$ ipython --no-banner

In [1]: import numpy as np

In [2]: np.set_printoptions(precision=1, suppress=True, linewidth=140, sign=" ")

In [3]: def rnd(a):
   ...:     return np.round(a, 1) + 0
   ...: 

In [4]: feats = np.array([[1, 0, 0, 0, 0, 0, 0, 0],
   ...:     [-2, 1, 0, 0, 0, 0, 0, 0],
   ...:     [-2, 3, 1, 0, 0, 0, 0, 0],
   ...:     [3, -1, 3, 1, 0, 0, 0, 0],
   ...:     [3, 2, -3, 2, 1, 0, 0, 0],
   ...:     [3, 1, -2, -2, -2, 1, 0, 0],
   ...:     [-2, 0, 3, -2, 2, 3, 1, 0],
   ...:     [-1, 3, -2, 3, -3, 2, 0, 1]])

In [5]: (feats + feats.T) / 2
Out[5]: 
array([[ 1. , -1. , -1. ,  1.5,  1.5,  1.5, -1. , -0.5],
       [-1. ,  1. ,  1.5, -0.5,  1. ,  0.5,  0. ,  1.5],
       [-1. ,  1.5,  1. ,  1.5, -1.5, -1. ,  1.5, -1. ],
       [ 1.5, -0.5,  1.5,  1. ,  1. , -1. , -1. ,  1.5],
       [ 1.5,  1. , -1.5,  1. ,  1. , -1. ,  1. , -1.5],
       [ 1.5,  0.5, -1. , -1. , -1. ,  1. ,  1.5,  1. ],
       [-1. ,  0. ,  1.5, -1. ,  1. ,  1.5,  1. ,  0. ],
       [-0.5,  1.5, -1. ,  1.5, -1.5,  1. ,  0. ,  1. ]])

In [6]: rnd(np.abs(np.linalg.eigvals(feats)).max())
Out[6]: np.float64(1.0)

In [7]: rnd(np.linalg.det(feats))
Out[7]: np.float64(1.0)

In [8]: np.prod(np.diag(feats)), rnd(np.linalg.det(feats))
Out[8]: (np.int64(1), np.float64(1.0))

In [9]: np.linalg.cond(feats) > 100
Out[9]: np.True_

In [10]: rnd(np.linalg.norm(feats, 2) / np.linalg.norm(feats))
Out[10]: np.float64(0.6)

In [11]: M = np.load("layer16.npy")

In [12]: M
Out[12]: 
array([[-2,  0,  2,  1,  2, -4,  1, -2, -1, -2,  2, -1,  2,  0],
       [ 0,  0,  2,  2,  2,  0, -1,  2,  0,  0, -1, -2, -1,  1],
       [-1,  2, -1,  0, -2, -2,  2, -2,  0, -1, -1,  2,  0,  1],
       [ 1, -1, -2,  2,  0, -2,  0,  2,  0, -1,  2, -2, -2, -1],
       [-1, -1,  2, -2, -2, -4,  1,  1,  2, -2, -2,  0, -1,  1],
       [-1,  1, -2,  1,  1,  2, -1,  0,  0,  1,  1, -1,  1, -1],
       [-2, -1,  1, -1,  2,  0,  1,  0,  2,  0,  2,  1,  1,  1],
       [ 0,  2,  1, -2,  1,  0, -1, -1,  0,  0,  0,  1, -2,  1],
       [-2,  0, -1, -1, -1, -2,  2, -1, -2, -1,  2, -1,  2, -2],
       [-2,  0,  1,  2, -2, -2,  1,  2, -2, -1,  1,  0, -2, -1],
       [ 1,  1,  2,  0,  2,  2, -2, -1,  0,  1, -1, -1,  0,  0],
       [-1,  1, -2, -2, -1, -4,  0,  1, -2, -2,  0, -2,  2, -2],
       [-1,  0,  0,  0, -1, -4,  2, -1,  0, -2, -1, -1, -2,  0],
       [-2,  1,  0, -1,  2,  4,  2,  0,  2,  2,  1,  1,  1, -1],
       [ 2, -2,  0,  0,  0,  4,  1,  1,  2,  2,  1, -1,  0, -1]])

In [13]: M2 = M / np.sqrt((M ** 2).mean(axis=1, keepdims=True))

In [14]: rnd(M2[2])
Out[14]: array([-0.7,  1.4, -0.7,  0. , -1.4, -1.4,  1.4, -1.4,  0. , -0.7, -0.7,  1.4,  0. ,  0.7])

In [15]: np.linalg.matrix_rank(M2) == np.linalg.matrix_rank(M)
Out[15]: np.True_

In [16]: np.linalg.matrix_rank(M - M.mean(axis=1, keepdims=True))
Out[16]: np.int64(13)

In [17]: x0 = np.array([2, 1, 1, 2, 0, 2, 1, 1, 2, 0, 2, 0, 0, 0])

In [18]: (M * x0).sum(axis=1)
Out[18]: array([ -7,   5,  -7,   5, -11,   4,   3,  -3, -10,  -2,   4, -18, -11,  11,  18])

In [19]: np.einsum("ij,j->i", M, x0)
Out[19]: array([ -7,   5,  -7,   5, -11,   4,   3,  -3, -10,  -2,   4, -18, -11,  11,  18])

In [20]: np.linalg.norm(M @ x0) <= np.linalg.norm(M, 2) * np.linalg.norm(x0) + 1e-9
Out[20]: np.True_

In [21]: x0 @ M
ValueError: matmul: Input operand 1 has a mismatch in its core dimension 0, with gufunc signature (n?,k),(k,m?)->(n?,m?) (size 15 is different from 14)


In [22]: np.linalg.lstsq(M[:-1].T, M[-1])[2]
Out[22]: np.int32(13)

In [23]: np.abs(np.diag(np.linalg.qr(M)[1])) > 1e-9
Out[23]: array([ True,  True,  True,  True,  True,  True,  True,  True,  True, False,  True,  True,  True,  True])

In [24]: M2 = np.array([[0, 1, 0, 0, 0, -1, 1, 2, 0, 0],
    ...:     [2, -1, -2, 0, 0, 0, -2, 0, -1, 1],
    ...:     [0, 2, 0, 0, 1, 1, 1, 1, -2, 1],
    ...:     [-1, -2, -1, -1, -1, -1, 1, -1, 1, -2],
    ...:     [1, -2, -2, 0, -2, -1, 2, -1, 1, 0],
    ...:     [-2, -1, 0, 1, 0, 1, 2, -1, 2, -1],
    ...:     [2, 0, -1, 1, -1, -1, 1, 1, 2, 2],
    ...:     [-2, 0, -2, 2, -2, 2, 2, 0, 1, -1],
    ...:     [1, 0, -1, 1, -2, -1, -1, 0, -2, 1],
    ...:     [1, 2, -1, -2, 1, -2, 2, -1, 2, 2]])

In [25]: m1 = np.tril(M2)

In [26]: m1
Out[26]: 
array([[ 0,  0,  0,  0,  0,  0,  0,  0,  0,  0],
       [ 2, -1,  0,  0,  0,  0,  0,  0,  0,  0],
       [ 0,  2,  0,  0,  0,  0,  0,  0,  0,  0],
       [-1, -2, -1, -1,  0,  0,  0,  0,  0,  0],
       [ 1, -2, -2,  0, -2,  0,  0,  0,  0,  0],
       [-2, -1,  0,  1,  0,  1,  0,  0,  0,  0],
       [ 2,  0, -1,  1, -1, -1,  1,  0,  0,  0],
       [-2,  0, -2,  2, -2,  2,  2,  0,  0,  0],
       [ 1,  0, -1,  1, -2, -1, -1,  0, -2,  0],
       [ 1,  2, -1, -2,  1, -2,  2, -1,  2,  2]])

In [27]: def softmax(z):
    ...:     e = np.exp(z - z.max(axis=-1, keepdims=True))
    ...:     return e / e.sum(axis=-1, keepdims=True)
    ...: 

In [28]: rnd(softmax(10 * m1[6]))
Out[28]: array([ 1.,  0.,  0.,  0.,  0.,  0.,  0.,  0.,  0.,  0.])

In [29]: rnd(softmax(m1[6] + -3))
Out[29]: array([ 0.4,  0.1,  0. ,  0.2,  0. ,  0. ,  0.2,  0.1,  0.1,  0.1])

In [30]: att = m1 @ m1.T / np.sqrt(10)

In [31]: rnd(softmax(att + np.triu(np.full(att.shape, -np.inf), 1)))
Out[31]: 
array([[ 1. ,  0. ,  0. ,  0. ,  0. ,  0. ,  0. ,  0. ,  0. ,  0. ],
       [ 0.2,  0.8,  0. ,  0. ,  0. ,  0. ,  0. ,  0. ,  0. ,  0. ],
       [ 0.2,  0.1,  0.7,  0. ,  0. ,  0. ,  0. ,  0. ,  0. ,  0. ],
       [ 0.1,  0.1,  0. ,  0.8,  0. ,  0. ,  0. ,  0. ,  0. ,  0. ],
       [ 0. ,  0.1,  0. ,  0.1,  0.9,  0. ,  0. ,  0. ,  0. ,  0. ],
       [ 0.1,  0. ,  0. ,  0.2,  0.1,  0.6,  0. ,  0. ,  0. ,  0. ],
       [ 0. ,  0.1,  0. ,  0. ,  0.2,  0. ,  0.6,  0. ,  0. ,  0. ],
       [ 0. ,  0. ,  0. ,  0. ,  0. ,  0. ,  0. ,  1. ,  0. ,  0. ],
       [ 0. ,  0. ,  0. ,  0. ,  0.1,  0. ,  0.1,  0. ,  0.7,  0. ],
       [ 0. ,  0. ,  0. ,  0. ,  0. ,  0. ,  0. ,  0. ,  0. ,  1. ]])

In [32]: rnd(softmax(att)[6] @ m1)
Out[32]: array([ 1.3, -0.2, -1.1,  0.5, -1. , -0.6,  0.5, -0.1, -0.1,  0.2])

In [33]: left, sv, Vt = np.linalg.svd(m1)

In [34]: V = Vt[:(sv > 1e-8).sum()]

In [35]: rng = np.random.default_rng(34)

In [36]: x0 = m1[1] + -1 * m1[3] + rng.integers(2) * np.eye(10)[8]

In [37]: x0
Out[37]: array([ 3.,  1.,  1.,  1.,  0.,  0.,  0.,  0.,  0.,  0.])

In [38]: rnd(V.T @ V)
Out[38]: 
array([[ 1. ,  0. ,  0. ,  0. ,  0. ,  0. ,  0. ,  0. ,  0. ,  0. ],
       [ 0. ,  1. ,  0. ,  0. ,  0. ,  0. ,  0. ,  0. ,  0. ,  0. ],
       [ 0. ,  0. ,  1. ,  0. ,  0. ,  0. ,  0. ,  0. ,  0. ,  0. ],
       [ 0. ,  0. ,  0. ,  1. ,  0. ,  0. ,  0. ,  0. ,  0. ,  0. ],
       [ 0. ,  0. ,  0. ,  0. ,  1. ,  0. ,  0. ,  0. ,  0. ,  0. ],
       [ 0. ,  0. ,  0. ,  0. ,  0. ,  1. ,  0. ,  0. ,  0. ,  0. ],
       [ 0. ,  0. ,  0. ,  0. ,  0. ,  0. ,  1. ,  0. ,  0. ,  0. ],
       [ 0. ,  0. ,  0. ,  0. ,  0. ,  0. ,  0. ,  0.2,  0. , -0.4],
       [ 0. ,  0. ,  0. ,  0. ,  0. ,  0. ,  0. ,  0. ,  1. ,  0. ],
       [ 0. ,  0. ,  0. ,  0. ,  0. ,  0. ,  0. , -0.4,  0. ,  0.8]])

In [39]: rnd(np.linalg.norm(x0 - V.T @ V @ x0))
Out[39]: np.float64(0.0)

In [40]: K = np.loadtxt("case18.csv", delimiter=",")

In [41]: K
Out[41]: 
array([[  4.,   4.,   4.,   4.,   4.,   4.,   4.],
       [  4.,   8.,   8.,   8.,   8.,   8.,   8.],
       [  4.,   8.,  12.,  12.,  12.,  12.,  12.],
       [  4.,   8.,  12.,  16.,  16.,  16.,  16.],
       [  4.,   8.,  12.,  16.,  20.,  20.,  20.],
       [  4.,   8.,  12.,  16.,  20.,  24.,  24.],
       [  4.,   8.,  12.,  16.,  20.,  24.,  28.]])

In [42]: np.linalg.matrix_rank(M, rtol=0.1)
Out[42]: np.int64(11)

In [43]: x0 = np.ones(7)

In [44]: for _ in range(4):
    ...:     x0 = K @ x0
    ...:     x0 /= np.linalg.norm(x0)
    ...:     print(round(x0 @ K @ x0, 1))
    ...: 
91.4
91.5
91.5
91.5

In [45]: rnd(x0)
Out[45]: array([ 0.1,  0.2,  0.3,  0.4,  0.4,  0.5,  0.5])

In [46]: rnd(np.linalg.eigvalsh(K)[-1])
Out[46]: np.float64(91.5)

In [47]: F = np.load("sample15.npy")

In [48]: F
Out[48]: 
array([[-10, -10, -10, -10, -15, -15,   0],
       [ 10,  10,  10,  10,  15,  15,   0],
       [  6,   6,   6,   6,   9,   9,   0],
       [  8,   8,   8,   8,  12,  12,   0],
       [ -2,  -2,  -2,  -2,  -3,  -3,   0],
       [ -6,  -6,  -6,  -6,  -9,  -9,   0],
       [-10, -10, -10, -10, -15, -15,   0],
       [  4,   4,   4,   4,   6,   6,   0],
       [ -2,  -2,  -2,  -2,  -3,  -3,   0],
       [-10, -10, -10, -10, -15, -15,   0],
       [ -2,  -2,  -2,  -2,  -3,  -3,   0],
       [  8,   8,   8,   8,  12,  12,   0],
       [ -8,  -8,  -8,  -8, -12, -12,   0],
       [ -6,  -6,  -6,  -6,  -9,  -9,   0],
       [ -8,  -8,  -8,  -8, -12, -12,   0],
       [ -6,  -6,  -6,  -6,  -9,  -9,   0]])

In [49]: M2 = F[0, 0] * F[1:] - np.outer(F[1:, 0], F[0])

In [50]: M2
Out[50]: 
array([[ 0,  0,  0,  0,  0,  0,  0],
       [ 0,  0,  0,  0,  0,  0,  0],
       [ 0,  0,  0,  0,  0,  0,  0],
       [ 0,  0,  0,  0,  0,  0,  0],
       [ 0,  0,  0,  0,  0,  0,  0],
       [ 0,  0,  0,  0,  0,  0,  0],
       [ 0,  0,  0,  0,  0,  0,  0],
       [ 0,  0,  0,  0,  0,  0,  0],
       [ 0,  0,  0,  0,  0,  0,  0],
       [ 0,  0,  0,  0,  0,  0,  0],
       [ 0,  0,  0,  0,  0,  0,  0],
       [ 0,  0,  0,  0,  0,  0,  0],
       [ 0,  0,  0,  0,  0,  0,  0],
       [ 0,  0,  0,  0,  0,  0,  0],
       [ 0,  0,  0,  0,  0,  0,  0]])

In [51]: np.flatnonzero(~M2.round(6).any(axis=1))
Out[51]: array([  0,   1,   2,   3,   4,   5,   6,   7,   8,   9,  10,  11,  12,  13,  14])

In [52]: np.linalg.matrix_rank(M2), np.linalg.matrix_rank(F)
Out[52]: (np.int64(0), np.int64(1))

In [53]: M2 = np.array([[5, -5, 2, 7, 4, 9],
    ...:     [-5, 5, 0, -4, 4, 3],
    ...:     [-8, -5, 3, 6, 4, 5],
    ...:     [-8, -5, 4, -7, -9, 8],
    ...:     [1, 4, -2, -9, -7, 8],
    ...:     [2, 6, 5, 9, -3, 4]])

In [54]: J = np.tril(M2)

In [55]: J
Out[55]: 
array([[ 5,  0,  0,  0,  0,  0],
       [-5,  5,  0,  0,  0,  0],
       [-8, -5,  3,  0,  0,  0],
       [-8, -5,  4, -7,  0,  0],
       [ 1,  4, -2, -9, -7,  0],
       [ 2,  6,  5,  9, -3,  4]])

In [56]: r0, g = J[1], J[5]

In [57]: r0 @ g
Out[57]: np.int64(20)

In [58]: p = (r0 @ g) / (r0 @ r0) * r0

In [59]: (g - p) @ r0
Out[59]: np.float64(0.0)

In [60]: np.outer(r0, g)
Out[60]: 
array([[-10, -30, -25, -45,  15, -20],
       [ 10,  30,  25,  45, -15,  20],
       [  0,   0,   0,   0,   0,   0],
       [  0,   0,   0,   0,   0,   0],
       [  0,   0,   0,   0,   0,   0],
       [  0,   0,   0,   0,   0,   0]])

In [61]: np.linalg.matrix_power(J, 4)
Out[61]: 
array([[  625,     0,     0,     0,     0,     0],
       [-2500,   625,     0,     0,     0,     0],
       [  674, -1360,    81,     0,     0,     0],
       [ 1790,  -100,  -928,  2401,     0,     0],
       [ 4760,  3338, -3640, 12348,  2401,     0],
       [-6216, -3805,  1673,  1134,   585,   256]])

In [62]: np.trace(J)
Out[62]: np.int64(3)

In [63]: (J - J.T) / 2
Out[63]: 
array([[ 0. ,  2.5,  4. ,  4. , -0.5, -1. ],
       [-2.5,  0. ,  2.5,  2.5, -2. , -3. ],
       [-4. , -2.5,  0. , -2. ,  1. , -2.5],
       [-4. , -2.5,  2. ,  0. ,  4.5, -4.5],
       [ 0.5,  2. , -1. , -4.5,  0. ,  1.5],
       [ 1. ,  3. ,  2.5,  4.5, -1.5,  0. ]])

In [64]: A = np.load("m.npy")

In [65]: A
Out[65]: 
array([[ 5.1,  3.4,  0.6, -3.3, -2.9,  4.4,  2.7,  4.8, -0.7,  1.6],
       [-4.6, -1.6, -2.1,  3.6, -3.7,  5.1,  1.4,  1.2, -0.8,  1.6],
       [ 0.1, -5.3, -1.3,  2.5, -1.9, -1. , -0.2,  1.1,  0. ,  2.4],
       [-0.3, -1.4, -1. , -3.9,  8.7, -1.1,  2.2, -5.1,  3. , -7. ],
       [ 2.7,  2.6,  8.4,  4.9, -3.2, -0.3,  1.2,  1.4, -4.2,  2.3],
       [-2.7, -0.1, -1.1,  1.1,  5.9, -2. , -3.1, -1.7, -0.9, -4.9],
       [-1.1, -2.2,  0.7,  6. , -2.7,  2.7,  0.2,  4.5, -1.9,  5. ],
       [-3.1,  3.1, -0.1, -4.3,  3.6,  0.7, -3.1,  0.4,  8.5, -1.8],
       [-2.5,  1. ,  2. , -4.2, -0.3, -2.5, -0.8,  0.5,  6.2,  2. ],
       [ 1.9,  0.1,  3.8,  3.1, -1.4,  1.6,  1.4, -0.9,  4.5,  3.8],
       [ 7.1, -4.3,  6.5, -9.6, -0.3, -4.7,  1.2,  3.5, -4. ,  1.4],
       [ 0.5,  1.1, -0.6,  2.1,  5.4,  0.6,  0.9, -0.6,  2.5, -1.4],
       [-0.8,  2.9,  8.8, -1.7, -1.4,  0.6,  0.3,  0.4, -0.5,  2.2]])

In [66]: P = A @ np.linalg.solve(A.T @ A, A.T)

In [67]: np.allclose(P @ P, P)
Out[67]: True

In [68]: rnd(np.diag(P))
Out[68]: array([ 0.8,  0.8,  0.5,  0.8,  1. ,  0.6,  0.7,  0.8,  0.9,  0.8,  0.9,  0.6,  0.8])

In [69]: rnd(P @ A[:, 1])
Out[69]: array([ 3.4, -1.6, -5.3, -1.4,  2.6, -0.1, -2.2,  3.1,  1. ,  0.1, -4.3,  1.1,  2.9])

In [70]: rnd(np.linalg.eigvalsh(P))
Out[70]: array([ 0.,  0.,  0.,  1.,  1.,  1.,  1.,  1.,  1.,  1.,  1.,  1.,  1.])
